$ python -q
>>> import numpy as np
>>> np.set_printoptions(suppress=True, linewidth=160)
>>> tidy = lambda a: np.round(a, 3) + 0
>>> J = np.array([[0, 0, 0, 0, 0],
...     [0, 2, 0, 0, 0],
...     [-2, -1, 1, 0, 0],
...     [-1, -2, -1, 2, 0],
...     [1, 0, -2, 2, 0]])
>>> rk = np.linalg.matrix_rank(J)
>>> rk
np.int64(3)
>>> N = np.linalg.svd(J)[2][rk:].T
>>> tidy(J @ N)
array([[0., 0.],
       [0., 0.],
       [0., 0.],
       [0., 0.],
       [0., 0.]])
>>> N.shape
(5, 2)
>>> [int(np.linalg.matrix_rank(J[:, :j + 1])) for j in range(5)]
[1, 2, 3, 3, 3]
>>> w1 = np.array([[7, 3, 9, 0, 6, 6],
...     [0, 5, 1, 1, 2, 9],
...     [4, 3, 0, 1, 0, 6],
...     [8, 8, 0, 3, 6, 6],
...     [5, 9, 1, 8, 3, 7]])
>>> coef = np.array([1, 0, 1, 0, 3, 2])
>>> H = np.maximum(J @ w1 + coef, 0)
>>> np.linalg.matrix_rank(H)
np.int64(4)
>>> (H > 0).mean(axis=0)
array([0.8, 0.4, 0.6, 0.6, 0.8, 0.6])
>>> (H > 0).astype(int)
array([[1, 0, 1, 0, 1, 1],
       [1, 1, 1, 1, 1, 1],
       [0, 0, 0, 0, 0, 0],
       [1, 0, 0, 1, 1, 0],
       [1, 1, 1, 1, 1, 1]])
>>> Z = np.array([[-4, 2, -4],
...     [4, -1, -1],
...     [-3, 2, -4],
...     [-3, -2, 2],
...     [5, -1, 1],
...     [2, 0, 3]])
>>> (H @ Z).round(6).argmax(axis=1)
array([0, 0, 0, 1, 0])
>>> H @ Z
array([[ 12,   1,   1],
       [ 96, -13,  45],
       [  0,   0,   0],
       [ -8,   1, -13],
       [ 67,  10, -64]])
>>> tidy(np.sort(np.linalg.eigvals(J)))
array([0., 0., 1., 2., 2.])
>>> J @ J
array([[ 0,  0,  0,  0,  0],
       [ 0,  4,  0,  0,  0],
       [-2, -3,  1,  0,  0],
       [ 0, -7, -3,  4,  0],
       [ 2, -2, -4,  4,  0]])
>>> np.prod(np.diag(J)), tidy(np.linalg.det(J))
(np.int64(0), np.float64(0.0))
>>> M = np.load("out12.npy")
>>> M
array([[ 2,  3,  2,  3,  4,  1],
       [ 1,  4,  3,  3,  2,  1],
       [ 5,  5,  4,  3,  2,  5],
       [-1, -9, -7, -6, -2, -2]])
>>> # looks like rank 3
>>> x0 = np.array([-2, -1, 2, 2, 1, -2])
>>> a = np.maximum(M @ x0, 0)
>>> M.T @ a
array([16, 39, 28, 33, 32, 11])
>>> np.flatnonzero(a > 1e-9)
array([0, 1])
>>> tidy(np.tanh(M @ x0))
array([ 1.,  1., -1., -1.])
>>> X = np.array([[0.0, 0.0, -1.0], [0.0, 0.0, 0.0], [-1.0, 0.0, 0.0]])
>>> X
array([[ 0.,  0., -1.],
       [ 0.,  0.,  0.],
       [-1.,  0.,  0.]])
>>> rk = np.linalg.matrix_rank(X)
>>> rk
np.int64(2)
>>> N = np.linalg.svd(X)[2][rk:].T
>>> N @ N.T
array([[0., 0., 0.],
       [0., 1., 0.],
       [0., 0., 0.]])
>>> [int(np.linalg.matrix_rank(X[:i])) for i in range(1, len(X) + 1)]
[1, 1, 2]
>>> left, sig, Vh = np.linalg.svd(X)
>>> np.argmax(sig[:-1] / (sig[1:] + 1e-6)) + 1
np.int64(2)
>>> sig
array([1., 1., 0.])
>>> other = left[:, :2] @ np.diag(sig[:2]) @ Vh[:2]
>>> np.linalg.matrix_rank(other)
np.int64(2)
>>> np.linalg.matrix_rank(X, rtol=0.05)
np.int64(2)
>>> other
array([[ 0.,  0., -1.],
       [ 0.,  0.,  0.],
       [-1.,  0.,  0.]])
>>> np.abs(X - other).max()
np.float64(0.0)
>>> tidy(np.linalg.norm(X - other, 2)), sig[2]
(np.float64(0.0), np.float64(0.0))
>>> F = np.load("a.npy")
>>> F
array([[ 0,  4,  0, -3],
       [-3, -2,  0,  0],
       [ 0,  0, -4, -4]])
>>> left, sig = np.linalg.svd(F)
Traceback (most recent call last):
  File "<python-input-48>", line 1, in <module>
    left, sig = np.linalg.svd(F)
    ^^^^^^^^^
ValueError: too many values to unpack (expected 2)
>>> left, sig, Vh = np.linalg.svd(F, full_matrices=False)
>>> tidy(sig)
array([6.469, 4.545, 2.738])
>>> tidy(np.sqrt((sig ** 2).sum())), tidy(np.linalg.norm(F))
(np.float64(8.367), np.float64(8.367))
>>> x0 = np.array([-4, 4, -5])
>>> (X * x0).sum(axis=1)
array([5., 0., 4.])
>>> X @ np.ones(3)
array([-1.,  0., -1.])
>>> X @ x0
array([5., 0., 4.])
>>> A = np.loadtxt("x.csv", delimiter=",")
>>> A
array([[-3.719, -6.247, -1.07 ,  2.771],
       [-0.329, -1.284, -1.485,  1.606],
       [-2.707,  1.05 , 12.538,  2.881],
       [ 3.227, -4.385, -7.266, -6.886],
       [-6.519,  9.753,  4.127,  4.1  ],
       [-8.493,  5.689, 11.389, 12.665],
       [-2.318,  6.563, 10.078,  3.645],
       [-6.338, -0.477,  8.889, 10.989],
       [-9.671,  8.475, 12.182, 13.565],
       [ 3.67 ,  2.449,  4.343, -2.35 ],
       [ 2.729, -1.244, -5.355, -4.675],
       [ 1.827,  1.559, -5.245,  2.572]])
>>> Xc = (A - A.mean(axis=0)) / A.std(axis=0)
>>> np.argwhere(np.abs(Xc) > 2)
array([], shape=(0, 2), dtype=int64)
>>> coef = np.linalg.lstsq(np.delete(Xc, 2, axis=1), Xc[:, 2])[0]
>>> np.abs(coef).argmax()
np.int64(2)
>>> tidy(1 - np.var(Xc[:, 2] - np.delete(Xc, 2, axis=1) @ coef))
np.float64(0.637)
>>> A.reshape(12, 5)
Traceback (most recent call last):
  File "<python-input-63>", line 1, in <module>
    A.reshape(12, 5)
    ~~~~~~~~~^^^^^^^
ValueError: cannot reshape array of size 48 into shape (12,5)
>>> A.reshape(-1, 2)
array([[-3.719, -6.247],
       [-1.07 ,  2.771],
       [-0.329, -1.284],
       [-1.485,  1.606],
       [-2.707,  1.05 ],
       [12.538,  2.881],
       [ 3.227, -4.385],
       [-7.266, -6.886],
       [-6.519,  9.753],
       [ 4.127,  4.1  ],
       [-8.493,  5.689],
       [11.389, 12.665],
       [-2.318,  6.563],
       [10.078,  3.645],
       [-6.338, -0.477],
       [ 8.889, 10.989],
       [-9.671,  8.475],
       [12.182, 13.565],
       [ 3.67 ,  2.449],
       [ 4.343, -2.35 ],
       [ 2.729, -1.244],
       [-5.355, -4.675],
       [ 1.827,  1.559],
       [-5.245,  2.572]])
>>> T = A.reshape(12, 2, -1)
>>> np.swapaxes(T, 1, 2)[0]
array([[-3.719, -1.07 ],
       [-6.247,  2.771]])
>>> Q, r_ = np.linalg.qr(A)
>>> np.trace(Q @ Q.T)
np.float64(4.0)
>>> mat = np.loadtxt("w.csv", delimiter=",")
>>> mat
array([[ 1.162, -2.283,  0.093],
       [ 0.06 , -0.446,  2.303],
       [ 0.554,  1.843, -0.043],
       [ 0.206,  2.777,  1.038],
       [-0.146,  2.851,  0.223]])
>>> proj = mat @ np.linalg.solve(mat.T @ mat, mat.T)
>>> tidy(np.diag(proj))
array([0.852, 0.905, 0.44 , 0.472, 0.331])
>>> tidy(proj)
array([[ 0.852,  0.046,  0.25 , -0.027, -0.246],
       [ 0.046,  0.905, -0.184,  0.213, -0.067],
       [ 0.25 , -0.184,  0.44 ,  0.314,  0.227],
       [-0.027,  0.213,  0.314,  0.472,  0.323],
       [-0.246, -0.067,  0.227,  0.323,  0.331]])
>>> tidy(proj @ mat[:, 0])
array([ 1.162,  0.06 ,  0.554,  0.206, -0.146])
>>> tidy(np.trace(proj))
np.float64(3.0)
>>> tidy((np.eye(5) - proj) @ mat)
array([[0., 0., 0.],
       [0., 0., 0.],
       [0., 0., 0.],
       [0., 0., 0.],
       [0., 0., 0.]])
>>> vals, vecs = np.linalg.eigh(proj)
>>> x0 = np.array([2, 8, 1, 9, 0])
>>> tidy(vecs * np.abs(vals) @ vecs.T)
array([[ 0.852,  0.046,  0.25 , -0.027, -0.246],
       [ 0.046,  0.905, -0.184,  0.213, -0.067],
       [ 0.25 , -0.184,  0.44 ,  0.314,  0.227],
       [-0.027,  0.213,  0.314,  0.472,  0.323],
       [-0.246, -0.067,  0.227,  0.323,  0.331]])
>>> E = np.loadtxt("test10.csv", delimiter=",")
>>> E
array([[ 0.,  0.,  5.,  9.],
       [ 0.,  0.,  8.,  6.],
       [-5., -9.,  0.,  0.],
       [-8., -6.,  0.,  0.]])
>>> Q, r_ = np.linalg.qr(mat)
>>> tidy(r_)
array([[-1.313,  1.144, -0.307],
       [ 0.   ,  4.831,  0.528],
       [ 0.   ,  0.   , -2.463]])
>>> tidy(Q.T @ Q)
array([[1., 0., 0.],
       [0., 1., 0.],
       [0., 0., 1.]])
>>> tidy(np.abs(np.diag(r_)))
array([1.313, 4.831, 2.463])
>>> tidy(np.linalg.norm(M, axis=1))
array([ 6.557,  6.325, 10.198, 13.229])
>>> tidy(np.linalg.norm(M, 1)), tidy(np.linalg.norm(M, np.inf))
(np.float64(21.0), np.float64(27.0))
>>> tidy(np.linalg.norm(M, "nuc"))
np.float64(26.26)
>>> tidy(np.linalg.norm(M[0], 1)), tidy(np.linalg.norm(M[0], np.inf))
(np.float64(15.0), np.float64(4.0))
>>> tidy(np.linalg.norm(M, 2))
np.float64(18.081)
>>> K = np.loadtxt("m.csv", delimiter=",")
>>> K
array([[ 0.105,  0.69 , -0.312, -2.636],
       [ 0.69 , -1.546,  0.425,  0.515],
       [-0.312,  0.425,  1.935, -0.577],
       [-2.636,  0.515, -0.577,  0.506]])
>>> # equal to its transpose
>>> vals, vecs = np.linalg.eigh(K)
>>> x0 = np.array([2, 2, 0, 2])
>>> (np.sign(vecs[:, -1].round(6)) == np.sign(vecs[0, -1].round(6))).astype(int)
array([1, 1, 1, 0])
>>> tidy(vecs * np.maximum(vals, 0) @ vecs.T)
array([[ 1.376,  0.032, -0.038, -1.455],
       [ 0.032,  0.017,  0.179, -0.067],
       [-0.038,  0.179,  2.003, -0.325],
       [-1.455, -0.067, -0.325,  1.604]])
>>> tidy(np.linalg.eigvalsh(K[1:, 1:]))
array([-1.751,  0.492,  2.154])
>>> rng = np.random.default_rng(21)
>>> labels = rng.permutation(4)
>>> other = K[:, labels] * rng.choice([-1, 1], 4)
>>> other
array([[ 0.105, -0.69 , -2.636,  0.312],
       [ 0.69 ,  1.546,  0.515, -0.425],
       [-0.312, -0.425, -0.577, -1.935],
       [-2.636, -0.515,  0.506,  0.577]])
>>> left, _, Vh = np.linalg.svd(K.T @ other)
>>> tidy(left @ Vh)
array([[ 1.,  0.,  0.,  0.],
       [ 0., -1.,  0.,  0.],
       [ 0.,  0.,  0., -1.],
       [ 0.,  0.,  1.,  0.]])
>>> labels
array([0, 1, 3, 2])
